>>> import numpy as np
>>> np.set_printoptions(suppress=True, linewidth=200)
>>> M = np.array([[9, 7, 0, 8, 5, 9],
...     [1, 9, 1, 4, 3, 0],
...     [3, 0, 6, 7, 0, 4],
...     [6, 6, 0, 0, 0, 8],
...     [1, 6, 2, 0, 2, 0],
...     [6, 2, 7, 5, 9, 2]])
>>> M[:, 5] = 3 * M[:, 3]
>>> print(M)
[[ 9  7  0  8  5 24]
 [ 1  9  1  4  3 12]
 [ 3  0  6  7  0 21]
 [ 6  6  0  0  0  0]
 [ 1  6  2  0  2  0]
 [ 6  2  7  5  9 15]]
>>> print(np.round(M @ np.linalg.pinv(M) @ M, 1) + 0)
[[ 9.  7.  0.  8.  5. 24.]
 [ 1.  9.  1.  4.  3. 12.]
 [ 3.  0.  6.  7.  0. 21.]
 [ 6.  6.  0.  0.  0.  0.]
 [ 1.  6.  2.  0.  2.  0.]
 [ 6.  2.  7.  5.  9. 15.]]
>>> print(np.unique(M.round(6), axis=0).shape)
(6, 6)
>>> print(np.abs(np.diag(np.linalg.qr(M)[1])) > 1e-9)
[ True  True  True  True  True False]
>>> print(np.linalg.lstsq(M[:-1].T, M[-1])[2])
5
>>> print(np.allclose(M[:-1].T @ np.linalg.lstsq(M[:-1].T, M[-1])[0], M[-1]))
True
>>> print(round(float(np.linalg.norm(M, 2) / np.linalg.norm(M)), 1))
0.9
>>> print(np.linalg.matrix_rank(M, rtol=0.1))
5
>>> print(np.linalg.cond(M) > 100)
True
>>> print(np.argsort(-np.linalg.norm(M, axis=0).round(6), kind="stable")[:3])
[5 1 0]
>>> rank = np.linalg.matrix_rank(M)
>>> print(rank)
5
>>> ns = np.linalg.svd(M)[2][rank:].T
>>> print([int(np.linalg.matrix_rank(M[:i])) for i in range(1, len(M) + 1)])
[1, 2, 3, 4, 5, 5]
>>> print(np.round(ns[:, 0] / ns[np.abs(ns[:, 0]).round(6).argmax(), 0], 1) + 0)
[ 0.   0.   0.   1.   0.  -0.3]
>>> rng = np.random.default_rng(7190)
>>> idx = rng.permutation(6)
>>> print(idx)
[4 0 3 1 5 2]
>>> Y = M[idx][:, idx]
>>> print(Y)
[[ 2  1  0  6  0  2]
 [ 5  9  8  7 24  0]
 [ 0  6  0  6  0  0]
 [ 3  1  4  9 12  1]
 [ 9  6  5  2 15  7]
 [ 0  3  7  0 21  6]]
